% python3 -q
>>> import numpy as np
>>> from numpy import linalg as LA
>>> np.set_printoptions(precision=2, suppress=True, linewidth=140, sign=" ")
>>> F = np.loadtxt("w.csv", delimiter=",")
>>> F
array([[ 0.08,  0.06,  0.13,  0.13,  0.17,  0.06,  0.15,  0.15,  0.08],
       [ 0.  ,  0.03,  0.24,  0.07,  0.28,  0.21,  0.17,  0.  ,  0.  ],
       [ 0.17,  0.07,  0.17,  0.23,  0.03,  0.05,  0.05,  0.05,  0.17],
       [ 0.15,  0.06,  0.08,  0.17,  0.15,  0.12,  0.04,  0.12,  0.12],
       [ 0.06,  0.08,  0.06,  0.15,  0.13,  0.12,  0.13,  0.15,  0.12],
       [ 0.  ,  0.03,  0.11,  0.26,  0.23,  0.06,  0.2 ,  0.03,  0.09],
       [ 0.22,  0.12,  0.12,  0.2 ,  0.12,  0.  ,  0.07,  0.07,  0.07],
       [ 0.13,  0.13,  0.14,  0.1 ,  0.13,  0.06,  0.11,  0.13,  0.08],
       [ 0.12,  0.08,  0.18,  0.16,  0.04,  0.18,  0.  ,  0.06,  0.18]])
>>> # row-stochastic, so 1 is an eigenvalue
>>> np.sort(np.abs(LA.eigvals(F)))[::-1]
array([ 1.  ,  0.17,  0.17,  0.15,  0.15,  0.11,  0.11,  0.05,  0.01])
>>> LA.matrix_power(F, 100)
array([[ 0.11,  0.07,  0.13,  0.17,  0.13,  0.09,  0.1 ,  0.09,  0.11],
       [ 0.11,  0.07,  0.13,  0.17,  0.13,  0.09,  0.1 ,  0.09,  0.11],
       [ 0.11,  0.07,  0.13,  0.17,  0.13,  0.09,  0.1 ,  0.09,  0.11],
       [ 0.11,  0.07,  0.13,  0.17,  0.13,  0.09,  0.1 ,  0.09,  0.11],
       [ 0.11,  0.07,  0.13,  0.17,  0.13,  0.09,  0.1 ,  0.09,  0.11],
       [ 0.11,  0.07,  0.13,  0.17,  0.13,  0.09,  0.1 ,  0.09,  0.11],
       [ 0.11,  0.07,  0.13,  0.17,  0.13,  0.09,  0.1 ,  0.09,  0.11],
       [ 0.11,  0.07,  0.13,  0.17,  0.13,  0.09,  0.1 ,  0.09,  0.11],
       [ 0.11,  0.07,  0.13,  0.17,  0.13,  0.09,  0.1 ,  0.09,  0.11]])
>>> p = np.eye(9)[8]
>>> for _ in range(4):
...     p = p @ F
...     print(p.round(2))
... 
[ 0.12  0.08  0.18  0.16  0.04  0.18  0.    0.06  0.18]
[ 0.1   0.06  0.14  0.18  0.13  0.1   0.1   0.08  0.12]
[ 0.11  0.07  0.13  0.17  0.13  0.09  0.09  0.09  0.11]
[ 0.11  0.07  0.13  0.17  0.13  0.09  0.1   0.09  0.11]
>>> ang = np.radians(177)
>>> Rm = np.eye(9)
>>> Rm[8, 8] = Rm[5, 5] = np.cos(ang)
>>> Rm[8, 5], Rm[5, 8] = -np.sin(ang), np.sin(ang)
>>> Rm
array([[ 1.  ,  0.  ,  0.  ,  0.  ,  0.  ,  0.  ,  0.  ,  0.  ,  0.  ],
       [ 0.  ,  1.  ,  0.  ,  0.  ,  0.  ,  0.  ,  0.  ,  0.  ,  0.  ],
       [ 0.  ,  0.  ,  1.  ,  0.  ,  0.  ,  0.  ,  0.  ,  0.  ,  0.  ],
       [ 0.  ,  0.  ,  0.  ,  1.  ,  0.  ,  0.  ,  0.  ,  0.  ,  0.  ],
       [ 0.  ,  0.  ,  0.  ,  0.  ,  1.  ,  0.  ,  0.  ,  0.  ,  0.  ],
       [ 0.  ,  0.  ,  0.  ,  0.  ,  0.  , -1.  ,  0.  ,  0.  ,  0.05],
       [ 0.  ,  0.  ,  0.  ,  0.  ,  0.  ,  0.  ,  1.  ,  0.  ,  0.  ],
       [ 0.  ,  0.  ,  0.  ,  0.  ,  0.  ,  0.  ,  0.  ,  1.  ,  0.  ],
       [ 0.  ,  0.  ,  0.  ,  0.  ,  0.  , -0.05,  0.  ,  0.  , -1.  ]])
>>> B = F @ Rm.T
>>> np.abs(B - F).max(axis=0)
array([ 0.  ,  0.  ,  0.  ,  0.  ,  0.  ,  0.41,  0.  ,  0.  ,  0.37])
>>> B.round(2) + 0
array([[ 0.08,  0.06,  0.13,  0.13,  0.17, -0.05,  0.15,  0.15, -0.08],
       [ 0.  ,  0.03,  0.24,  0.07,  0.28, -0.21,  0.17,  0.  , -0.01],
       [ 0.18,  0.08,  0.18,  0.22,  0.02, -0.04,  0.05,  0.05, -0.18],
       [ 0.15,  0.06,  0.08,  0.17,  0.15, -0.11,  0.04,  0.12, -0.12],
       [ 0.06,  0.08,  0.06,  0.15,  0.13, -0.11,  0.13,  0.15, -0.12],
       [ 0.  ,  0.03,  0.11,  0.26,  0.23, -0.05,  0.2 ,  0.03, -0.09],
       [ 0.22,  0.12,  0.12,  0.2 ,  0.12,  0.  ,  0.07,  0.07, -0.07],
       [ 0.13,  0.13,  0.14,  0.1 ,  0.13, -0.06,  0.11,  0.13, -0.08],
       [ 0.12,  0.08,  0.18,  0.16,  0.04, -0.17,  0.  ,  0.06, -0.19]])
>>> rng = np.random.default_rng(796)
>>> idx = rng.permutation(9)
>>> idx
array([ 2,  6,  7,  4,  1,  8,  3,  5,  0])
>>> B = F[idx][:, idx]
>>> np.allclose(B, F)
False
>>> np.diag(B)
array([ 0.17,  0.07,  0.13,  0.13,  0.03,  0.18,  0.17,  0.06,  0.08])
>>> np.round(np.trace(B), 2)
np.float64(1.03)
>>> np.sort(np.abs(LA.eigvals(B)))
array([ 0.01,  0.05,  0.11,  0.11,  0.15,  0.15,  0.17,  0.17,  1.  ])
>>> x = np.array([1, 2, 3, 3, 1, 2, 1, 0, 2])
>>> y = F @ x
>>> y
array([ 1.57,  1.86,  2.05,  1.67,  1.58,  1.89,  1.76,  1.62,  2.06])
>>> np.round(LA.solve(F, y), 2) + 0
array([ 1.,  2.,  3.,  3.,  1.,  2.,  1.,  0.,  2.])
>>> J = np.loadtxt("dump.csv", delimiter=",")
>>> J
array([[ -5.,  -6.,  -9.,  -1.,  -1.,  -5.,  -1.,  -2.,  -4.,  -3.,  -9.,  -9.,  -9.],
       [  1.,   0.,  -3.,   5.,   5.,   1.,   5.,   4.,   2.,   3.,  -3.,  -3.,  -3.],
       [  2.,   1.,  -2.,   6.,   6.,   2.,   6.,   5.,   3.,   4.,  -2.,  -2.,  -2.],
       [ -4.,  -5.,  -8.,   0.,   0.,  -4.,   0.,  -1.,  -3.,  -2.,  -8.,  -8.,  -8.],
       [ -6.,  -7., -10.,  -2.,  -2.,  -6.,  -2.,  -3.,  -5.,  -4., -10., -10., -10.],
       [ -4.,  -5.,  -8.,   0.,   0.,  -4.,   0.,  -1.,  -3.,  -2.,  -8.,  -8.,  -8.],
       [ -4.,  -5.,  -8.,   0.,   0.,  -4.,   0.,  -1.,  -3.,  -2.,  -8.,  -8.,  -8.]])
>>> [round(float(x), 2) for x in LA.svd(J, compute_uv=False)[:3]]
[44.76, 18.11, 0.0]
>>> LA.matrix_rank(J, rtol=0.1)
np.int64(2)
>>> LA.cond(J) > 100
np.True_
>>> B = np.array([[4, 2, 4],
...     [7, -9, 5],
...     [-3, 6, 2],
...     [-3, 5, -4],
...     [0, -3, 3],
...     [-6, -5, -6],
...     [-8, 2, -2],
...     [3, -5, -9],
...     [4, 7, 5],
...     [-7, -7, 1],
...     [4, 6, 1],
...     [-1, -9, -8],
...     [-8, -1, 7]])
>>> LA.matrix_rank(J @ B)
np.int64(2)
>>> np.einsum("ij->j", J)
array([-20., -27., -48.,   8.,   8., -20.,   8.,   1., -13.,  -6., -48., -48., -48.])
>>> np.einsum("ij,ij->i", J, J)
array([ 442.,  142.,  183.,  327.,  583.,  327.,  327.])
>>> np.einsum("ik,kj->ij", J, B)
array([[ 50.,  50., -40.],
       [-34., -16., -46.],
       [-48., -27., -47.],
       [ 36.,  39., -41.],
       [ 64.,  61., -39.],
       [ 36.,  39., -41.],
       [ 36.,  39., -41.]])
>>> np.einsum("ik,kj->ji", J, B)
array([[ 50., -34., -48.,  36.,  64.,  36.,  36.],
       [ 50., -16., -27.,  39.,  61.,  39.,  39.],
       [-40., -46., -47., -41., -39., -41., -41.]])
>>> x = np.array([-3, -3, 4, 5, 0, 4, -1, 9, -8, 2, 1, 3, 0])
>>> np.einsum("ij,j->i", J, x)
array([-55.,  23.,  36., -42., -68., -42., -42.])
>>> (J @ x).argmax()
np.int64(2)
>>> J @ (2 * x)
array([-110.,   46.,   72.,  -84., -136.,  -84.,  -84.])
>>> np.sign((J @ x).round(6))
array([-1.,  1.,  1., -1., -1., -1., -1.])
>>> J @ np.eye(13)[5]
array([-5.,  1.,  2., -4., -6., -4., -4.])
>>> np.abs(np.diag(LA.qr(J)[1])) > 1e-9
array([ True,  True, False, False, False, False, False])
>>> LA.lstsq(J[:-1].T, J[-1])[2]
np.int32(2)
>>> np.round(np.trace(LA.pinv(J) @ J), 2)
np.float64(2.0)
>>> np.allclose(J[:-1].T @ LA.lstsq(J[:-1].T, J[-1])[0], J[-1])
True
>>> Uu, s, Vh = LA.svd(J)
>>> s.round(2) + 0
array([ 44.76,  18.11,   0.  ,   0.  ,   0.  ,   0.  ,   0.  ])
>>> B = Uu[:, :2] @ np.diag(s[:2]) @ Vh[:2]
>>> round(np.abs(J - B).max(), 2)
np.float64(0.0)
>>> np.round(LA.norm(J - B, 2), 2), round(s[2], 2)
(np.float64(0.0), np.float64(0.0))
>>> M = np.load("a.npy")
>>> M
array([[ 0.  ,  0.14,  0.  ],
       [-0.5 , -5.18, -1.3 ],
       [-2.5 , -4.76, -1.2 ],
       [ 0.3 , -4.85, -1.2 ],
       [-1.5 ,  7.58,  1.9 ],
       [-1.1 ,  0.24,  0.1 ],
       [ 1.9 , -0.29, -0.1 ],
       [-0.8 ,  4.67,  1.2 ],
       [ 1.3 ,  2.9 ,  0.7 ],
       [-0.3 , -5.88, -1.5 ],
       [ 1.7 ,  5.62,  1.4 ],
       [-0.6 , -1.22, -0.3 ],
       [ 1.5 , -4.92, -1.2 ],
       [-0.7 ,  3.63,  0.9 ],
       [-0.1 , -0.36, -0.1 ],
       [-0.1 ,  5.13,  1.3 ],
       [-2.8 , -3.21, -0.8 ],
       [-1.4 ,  9.95,  2.5 ],
       [-0.6 ,  3.24,  0.8 ],
       [ 1.9 , -5.55, -1.4 ],
       [ 2.5 ,  7.14,  1.8 ],
       [ 1.  , -4.23, -1.1 ],
       [ 0.3 , -0.25,  0.  ],
       [-0.7 ,  0.04,  0.  ],
       [ 0.3 ,  3.85,  1.  ]])
>>> round(float(LA.norm(M, 1)), 2), np.round(LA.norm(M, np.inf), 2)
(94.83, np.float64(13.85))
>>> np.round(LA.norm(M, 2), 2)
np.float64(23.66)
>>> np.round(M[23] @ M[3], 2)
np.float64(-0.4)
